% python3 -q
>>> import numpy as np
>>> from numpy import linalg as LA
>>> np.set_printoptions(precision=3, suppress=True, linewidth=120, legacy="1.25")
>>> rnd = lambda a: np.round(a, 3) + 0
>>> W0 = np.array([[2, 0, 0, 0], [0, 2, 2, 0], [0, -1, 0, 0], [0, 0, 0, 0]])
>>> # null space of dimension 1
>>> np.argsort(-LA.norm(W0, axis=0).round(6), kind="stable")[:3]
array([1, 0, 2])
>>> [round(float(x), 3) for x in LA.svd(W0, compute_uv=False)[:3]]
[2.921, 2.0, 0.685]
>>> rnd(LA.norm(W0, 2) / LA.norm(W0))
0.81
>>> def softmax(z):
...     e = np.exp(z - z.max(axis=-1, keepdims=True))
...     return e / e.sum(axis=-1, keepdims=True)
... 
>>> rnd(softmax(W0).sum(axis=1))
array([1., 1., 1., 1.])
>>> rnd(softmax(10 * W0[0]))
array([1., 0., 0., 0.])
>>> rnd(softmax(W0[0] + -3))
array([0.711, 0.096, 0.096, 0.096])
>>> rnd(softmax(W0[0]))
array([0.711, 0.096, 0.096, 0.096])
>>> scores = W0 @ W0.T / np.sqrt(4)
>>> softmax(scores).round(6).argmax(axis=1)
array([0, 1, 2, 0])
>>> rnd(softmax(scores + np.triu(np.full(scores.shape, -np.inf), 1)))
array([[1.   , 0.   , 0.   , 0.   ],
       [0.018, 0.982, 0.   , 0.   ],
       [0.331, 0.122, 0.547, 0.   ],
       [0.25 , 0.25 , 0.25 , 0.25 ]])
>>> K = np.loadtxt("case8.csv", delimiter=",")
>>> K
array([[ 0., -6., -4.,  0., 15., 10.],
       [-2., -4., -2.,  5., 10.,  5.],
       [-4., -2., -6., 10.,  5., 15.],
       [ 0.,  6.,  4.,  0., -3., -2.],
       [ 2.,  4.,  2., -1., -2., -1.],
       [ 4.,  2.,  6., -2., -1., -3.]])
>>> vec = np.array([2, -1, -1, 2, 1, 1])
>>> h = np.maximum(K @ vec, 0)
>>> K * (h > 1e-9)[:, None]
array([[ 0., -6., -4.,  0., 15., 10.],
       [-2., -4., -2.,  5., 10.,  5.],
       [-4., -2., -6., 10.,  5., 15.],
       [ 0.,  0.,  0.,  0., -0., -0.],
       [ 0.,  0.,  0., -0., -0., -0.],
       [ 0.,  0.,  0., -0., -0., -0.]])
>>> K.T @ h
array([-214., -398., -434.,  535.,  995., 1085.])
>>> rng = np.random.default_rng(72304)
>>> z = rng.permutation(6)
>>> z
array([2, 4, 0, 1, 5, 3])
>>> out = K[z][:, z]
>>> np.allclose(out, K)
False
>>> rnd(LA.det(out)), rnd(LA.det(K[z]))
(-41472.0, -41472.0)
>>> np.diag(out)
array([-6., -2.,  0., -4., -3.,  0.])
>>> rnd(np.sort(np.abs(LA.eigvals(out))))
array([ 2.237,  2.31 ,  6.182,  6.382,  8.58 , 23.708])
>>> Q, r_ = LA.qr(K)
>>> rnd(np.abs(np.diag(r_)))
array([6.325, 9.295, 3.464, 6.325, 9.295, 3.464])
>>> rnd(np.trace(Q @ Q.T))
6.0
>>> rnd(Q @ r_)
array([[ 0., -6., -4.,  0., 15., 10.],
       [-2., -4., -2.,  5., 10.,  5.],
       [-4., -2., -6., 10.,  5., 15.],
       [ 0.,  6.,  4.,  0., -3., -2.],
       [ 2.,  4.,  2., -1., -2., -1.],
       [ 4.,  2.,  6., -2., -1., -3.]])
>>> rnd(Q)
array([[ 0.   , -0.645, -0.289,  0.   ,  0.645,  0.289],
       [ 0.316, -0.258,  0.577, -0.316,  0.258, -0.577],
       [ 0.632,  0.129, -0.289, -0.632, -0.129,  0.289],
       [ 0.   ,  0.645,  0.289,  0.   ,  0.645,  0.289],
       [-0.316,  0.258, -0.577, -0.316,  0.258, -0.577],
       [-0.632, -0.129,  0.289, -0.632, -0.129,  0.289]])
>>> rnd(Q.T @ Q)
array([[1., 0., 0., 0., 0., 0.],
       [0., 1., 0., 0., 0., 0.],
       [0., 0., 1., 0., 0., 0.],
       [0., 0., 0., 1., 0., 0.],
       [0., 0., 0., 0., 1., 0.],
       [0., 0., 0., 0., 0., 1.]])
>>> rnd(abs(r_[0, 0])), rnd(LA.norm(K[:, 0]))
(6.325, 6.325)
>>> out = np.array([[1, -2], [-1, -2], [-3, -4], [0, 5], [2, 4], [-1, -2]])
>>> np.einsum("ik,kj->ji", K, out)
array([[ 38.,  23.,  11., -22., -11., -15.],
       [ 68.,  75.,  76., -36., -31., -44.]])
>>> out @ K
Traceback (most recent call last):
  File "<python-input-40>", line 1, in <module>
    out @ K
    ~~~~^~~
ValueError: matmul: Input operand 1 has a mismatch in its core dimension 0, with gufunc signature (n?,k),(k,m?)->(n?,m?) (size 6 is different from 2)
>>> np.einsum("ij->j", K)
array([ 0.,  0.,  0., 12., 24., 24.])
>>> np.vstack([K, out.T]).shape
(8, 6)
>>> (K - K.T) / 2
array([[ 0. , -2. ,  0. ,  0. ,  6.5,  3. ],
       [ 2. ,  0. ,  0. , -0.5,  3. ,  1.5],
       [ 0. ,  0. ,  0. ,  3. ,  1.5,  4.5],
       [ 0. ,  0.5, -3. ,  0. , -1. ,  0. ],
       [-6.5, -3. , -1.5,  1. ,  0. ,  0. ],
       [-3. , -1.5, -4.5,  0. ,  0. ,  0. ]])
>>> rnd(LA.det(K))
-41472.0
>>> rnd(np.abs(LA.eigvals(K)).max())
23.708
>>> assert K == K.T
Traceback (most recent call last):
  File "<python-input-46>", line 1, in <module>
    assert K == K.T
           ^^^^^^^^
ValueError: The truth value of an array with more than one element is ambiguous. Use a.any() or a.all()
>>> rnd(LA.matrix_power(K, 2))
array([[  98.,  112.,  126., -105., -120., -135.],
       [  56.,  112.,   98.,  -60., -120., -105.],
       [  98.,  154.,  196., -105., -165., -210.],
       [ -42.,  -48.,  -54.,   77.,   88.,   99.],
       [ -24.,  -48.,  -42.,   44.,   88.,   77.],
       [ -42.,  -66.,  -84.,   77.,  121.,  154.]])
>>> E = np.loadtxt("sample18.csv", delimiter=",")
>>> E
array([[ 0.,  0.,  0.],
       [ 0.,  4.,  0.],
       [ 1.,  5.,  0.],
       [ 5.,  3., 11.],
       [ 5.,  3., 11.],
       [ 6.,  6.,  2.],
       [ 0.,  1.,  6.],
       [ 0.,  0.,  0.],
       [12.,  6., 11.],
       [ 0.,  1.,  6.],
       [ 0.,  1.,  0.],
       [ 0.,  3.,  0.],
       [11.,  5., 13.],
       [ 0.,  0.,  0.],
       [ 0.,  1.,  0.],
       [ 0.,  0.,  2.],
       [ 0.,  1.,  3.],
       [ 0.,  4.,  0.],
       [ 0.,  0.,  0.],
       [ 0.,  4.,  0.],
       [ 8.,  6.,  5.],
       [ 0.,  2.,  7.],
       [ 0.,  5.,  0.],
       [ 8.,  6.,  5.],
       [ 0.,  3.,  0.],
       [ 0.,  4.,  0.],
       [ 0.,  2.,  0.]])
>>> out = np.c_[E[:, :2] @ np.array([[2, -1], [-1, -1]]), np.array([-3, -1, 0, 0, 2, -1, -3, 0, 2, 0, 3, -1, 0, 2, 2, 3, -3, 1, 3, -2, 0, 2, 0, 3, 0, 3, -3])]
>>> out
array([[  0.,   0.,  -3.],
       [ -4.,  -4.,  -1.],
       [ -3.,  -6.,   0.],
       [  7.,  -8.,   0.],
       [  7.,  -8.,   2.],
       [  6., -12.,  -1.],
       [ -1.,  -1.,  -3.],
       [  0.,   0.,   0.],
       [ 18., -18.,   2.],
       [ -1.,  -1.,   0.],
       [ -1.,  -1.,   3.],
       [ -3.,  -3.,  -1.],
       [ 17., -16.,   0.],
       [  0.,   0.,   2.],
       [ -1.,  -1.,   2.],
       [  0.,   0.,   3.],
       [ -1.,  -1.,  -3.],
       [ -4.,  -4.,   1.],
       [  0.,   0.,   3.],
       [ -4.,  -4.,  -2.],
       [ 10., -14.,   0.],
       [ -2.,  -2.,   2.],
       [ -5.,  -5.,   0.],
       [ 10., -14.,   3.],
       [ -3.,  -3.,   0.],
       [ -4.,  -4.,   3.],
       [ -2.,  -2.,  -3.]])
>>> LA.matrix_rank(np.c_[E, out])
4
>>> LA.matrix_rank(out)
3
>>> rnd(LA.norm(out - E @ LA.lstsq(E, out)[0], axis=0))
array([ 0.   ,  0.   , 10.162])
>>> rnd(LA.lstsq(E, out[:, 0])[0])
array([ 2., -1.,  0.])
>>> cen = E - E.mean(axis=0)
>>> V = LA.svd(cen)[2][:1]
>>> out = cen - cen @ V.T @ V
>>> LA.norm(out, axis=1).round(6).argmax()
5
>>> rnd((cen @ V.T).std(axis=0))
array([5.304])
>>> rnd(np.cov(cen @ V.T, rowvar=False))
29.209
>>> rnd(out.std(axis=0))
array([1.349, 1.757, 1.503])
>>> T = np.stack([E, -2 * E, E[::-1]])
>>> T.shape
(3, 27, 3)
>>> rnd(LA.norm(T, axis=(1, 2)))
array([39.141, 78.282, 39.141])
>>> np.einsum("bij,cij->bc", T, T)
array([[ 1532., -3064.,   462.],
       [-3064.,  6128.,  -924.],
       [  462.,  -924.,  1532.]])
